$ python3 -q
>>> import numpy as np
>>> np.set_printoptions(precision=2, suppress=True, linewidth=120, floatmode="fixed")
>>> rnd = lambda a: np.round(a, 2) + 0
>>> W2 = np.sign(np.array([[1, 1, -5, -1], [4, -4, 4, -1], [0, 4, -3, -3], [-1, 1, -3, -4]]))
>>> out = (np.tril(W2, -1) + np.eye(4)) @ (np.triu(W2, 1) + np.eye(4))
>>> ev = np.array([2, 9, 2, 6])
>>> data = np.rint(out * ev @ np.linalg.inv(out)) + 0
>>> print(data)
[[-24.00  22.00 -11.00  -4.00]
 [-52.00  46.00 -22.00  -8.00]
 [-38.00  30.00 -13.00  -8.00]
 [ 24.00 -16.00   8.00  10.00]]
>>> x0 = np.array([-8, 0, -6, 8])
>>> target = data @ x0
>>> c, lr = np.zeros(4), 1 / np.linalg.norm(data, 2) ** 2
>>> for i in range(25):
...     c -= lr * data.T @ (data @ c - target)
...     if i % 5 == 0: print(i, round(np.linalg.norm(data @ c - target), 2))
... 
0 41.23
5 40.08
10 38.96
15 37.88
20 36.83
>>> print(rnd(c))
[-4.42  4.21 -1.98 -0.31]
>>> print(np.trace(data))
19.0
>>> print(np.allclose(data @ data.T, data.T @ data))
False
>>> print(rnd(np.linalg.det(data)))
216.0
>>> print((data + data.T) / 2)
[[-24.00 -15.00 -24.50  10.00]
 [-15.00  46.00   4.00 -12.00]
 [-24.50   4.00 -13.00   0.00]
 [ 10.00 -12.00   0.00  10.00]]
>>> print(round(np.log10(np.linalg.cond(data))))
3
>>> print([round(float(x), 2) for x in np.linalg.svd(data, compute_uv=False)[:3]])
[100.38, 7.62, 1.99]
>>> print(np.linalg.cond(data) > 100)
True
>>> print(rnd(np.abs(np.linalg.svd(data)[2][-1])))
[0.40 0.65 0.55 0.35]
>>> ev, vecs = np.linalg.eig(data)
>>> print(rnd(np.sort(np.linalg.eigvals(data @ data))))
[ 4.00  4.00 36.00 81.00]
>>> print(rnd(np.prod(ev)))
216.0
>>> x0 = np.array([2, 1, 0, 2])
>>> target = data @ x0
>>> print(target)
[-34.00 -74.00 -62.00  52.00]
>>> print(rnd(np.linalg.solve(data.T, data[1])))
[0.00 1.00 0.00 0.00]
>>> print(rnd(np.linalg.solve(data, 5 * target)))
[10.00  5.00  0.00 10.00]
>>> M = np.array([[2, 2, -2, 1, -1, 0],
...     [-1, 3, 1, 2, 2, -2],
...     [1, 5, -1, 3, 1, -2],
...     [4, 4, -4, 2, -2, 0]])
>>> print(M)
[[ 2  2 -2  1 -1  0]
 [-1  3  1  2  2 -2]
 [ 1  5 -1  3  1 -2]
 [ 4  4 -4  2 -2  0]]
>>> # rows and columns are dependent
>>> x0 = np.array([1, 1, 1, 3, 3, 0])
>>> print(M @ (2 * x0))
[ 4 30 34  8]
>>> print(np.sign((M @ x0).round(6)))
[1 1 1 1]
>>> print(np.einsum("ij,j->i", M, x0))
[ 2 15 17  4]
>>> print([round(float(x), 2) for x in np.linalg.svd(M, compute_uv=False)[:3]])
[9.92, 5.96, 0.0]
>>> print(np.linalg.matrix_rank(M, rtol=0.1))
2
>>> print(rnd(M @ np.linalg.pinv(M) @ M))
[[ 2.00  2.00 -2.00  1.00 -1.00  0.00]
 [-1.00  3.00  1.00  2.00  2.00 -2.00]
 [ 1.00  5.00 -1.00  3.00  1.00 -2.00]
 [ 4.00  4.00 -4.00  2.00 -2.00  0.00]]
>>> print(np.linalg.lstsq(M[:-1].T, M[-1])[2])
2
>>> W0 = np.loadtxt("run7.csv", delimiter=",")
>>> print(W0)
[[-1.05 -2.15  0.53 -2.39]
 [-0.51 -0.03  0.01  0.13]
 [ 0.84  1.20 -0.37  1.43]
 [-0.63 -1.16  0.28 -1.43]
 [-0.39  0.13 -0.17 -0.29]
 [ 0.53  0.40 -0.05  0.96]
 [ 0.68  1.01 -0.17  1.10]
 [ 1.06  2.43 -0.29  1.85]
 [ 0.98  0.89 -0.01  1.68]
 [ 0.36  1.95 -0.43  2.60]
 [ 0.46  0.68 -0.04  1.74]
 [ 0.64  1.01 -0.54  1.27]
 [-0.67 -2.39  0.49 -2.62]
 [ 0.63  2.24 -0.26  1.82]]
>>> gram = np.cov(W0, rowvar=False)
>>> print(np.argsort(-W0.std(axis=0).round(6), kind="stable"))
[3 1 0 2]
>>> print(gram.shape)
(4, 4)
>>> arr = np.load("x.npy")
>>> print(arr)
[[ 4.00 -2.00 -2.00  2.00]
 [ 4.00 -2.00 -4.00  4.00]
 [ 4.00 -3.00 -4.00  5.00]
 [ 4.00 -3.00 -6.00  7.00]]
>>> out = arr / np.linalg.norm(arr, axis=1, keepdims=True)
>>> gram = out @ out.T
>>> print(rnd(gram[1]))
[0.94 1.00 0.99 0.98]
>>> print(rnd(gram))
[[1.00 0.94 0.93 0.86]
 [0.94 1.00 0.99 0.98]
 [0.93 0.99 1.00 0.99]
 [0.86 0.98 0.99 1.00]]
>>> F = np.load("data.npy")
>>> print(F)
[[ 0.00  0.00  0.00  4.00 -8.00 -9.00 -4.00  4.00  4.00  4.00 -7.00 -8.00  2.00]
 [ 0.00  0.00  5.00  4.00  7.00 -5.00 -3.00 -2.00  6.00  0.00  1.00 -8.00  9.00]
 [ 0.00  5.00  0.00  0.00  0.00  0.00  0.00  0.00  0.00  0.00  0.00  0.00  0.00]
 [ 4.00  4.00  0.00  0.00  0.00  0.00  0.00  0.00  0.00  0.00  0.00  0.00  0.00]
 [-8.00  7.00  0.00  0.00  0.00  0.00  0.00  0.00  0.00  0.00  0.00  0.00  0.00]
 [-9.00 -5.00  0.00  0.00  0.00  0.00  0.00  0.00  0.00  0.00  0.00  0.00  0.00]
 [-4.00 -3.00  0.00  0.00  0.00  0.00  0.00  0.00  0.00  0.00  0.00  0.00  0.00]
 [ 4.00 -2.00  0.00  0.00  0.00  0.00  0.00  0.00  0.00  0.00  0.00  0.00  0.00]
 [ 4.00  6.00  0.00  0.00  0.00  0.00  0.00  0.00  0.00  0.00  0.00  0.00  0.00]
 [ 4.00  0.00  0.00  0.00  0.00  0.00  0.00  0.00  0.00  0.00  0.00  0.00  0.00]
 [-7.00  1.00  0.00  0.00  0.00  0.00  0.00  0.00  0.00  0.00  0.00  0.00  0.00]
 [-8.00 -8.00  0.00  0.00  0.00  0.00  0.00  0.00  0.00  0.00  0.00  0.00  0.00]
 [ 2.00  9.00  0.00  0.00  0.00  0.00  0.00  0.00  0.00  0.00  0.00  0.00  0.00]]
>>> print(rnd(np.poly(data)))
[   1.00  -19.00  118.00 -276.00  216.00]
>>> K = np.load("dump.npy")
>>> print(K)
[[  0.18   1.41   0.22]
 [ -5.66   1.63   0.37]
 [  7.66   1.49   0.10]
 [ -7.12  -0.13   0.14]
 [-11.40  -2.25   0.04]
 [-25.75  -1.60   0.20]
 [  2.41  -0.93   0.24]
 [ 18.30  -0.23  -0.28]
 [ -2.95  -0.69   0.47]
 [ 16.89   0.93   0.33]
 [-10.58  -1.69   0.47]
 [  2.01  -3.60   0.10]
 [ -6.42  -1.16  -0.04]
 [ -5.46  -0.42   0.23]
 [ 17.44   1.40  -0.20]
 [  6.66   3.97  -0.30]
 [ -5.95  -1.32   0.04]
 [-14.59  -0.49   0.41]
 [ -3.25  -1.45   0.13]]
>>> x0 = np.array([0, 3, 9])
>>> target = K @ x0
>>> print(rnd(np.linalg.pinv(K) @ K))
[[1.00 0.00 0.00]
 [0.00 1.00 0.00]
 [0.00 0.00 1.00]]
>>> print(rnd(np.linalg.solve(K.T @ K, K.T @ target)))
[0.00 3.00 9.00]
>>> print(rnd(np.linalg.lstsq(K, target)[0]))
[0.00 3.00 9.00]
>>> rng = np.random.default_rng(41735)
>>> target = target + 0.05 * rng.normal(size=19)
>>> print(rnd(target))
[ 6.15  8.21  5.36  0.95 -6.35 -2.97 -0.62 -3.18  2.21  5.82 -0.85 -9.98 -3.87  0.83  2.35  9.28 -3.72  2.19 -3.17]
>>> c, *_ = np.linalg.lstsq(K, target)
>>> print(rnd(np.linalg.norm(target - K @ c)))
0.22
>>> print([round(float(np.linalg.norm(np.linalg.solve(K.T @ K + lam * np.eye(3), K.T @ target))), 2) for lam in (0, 1, 10, 100)])
[9.5, 5.36, 2.46, 0.87]
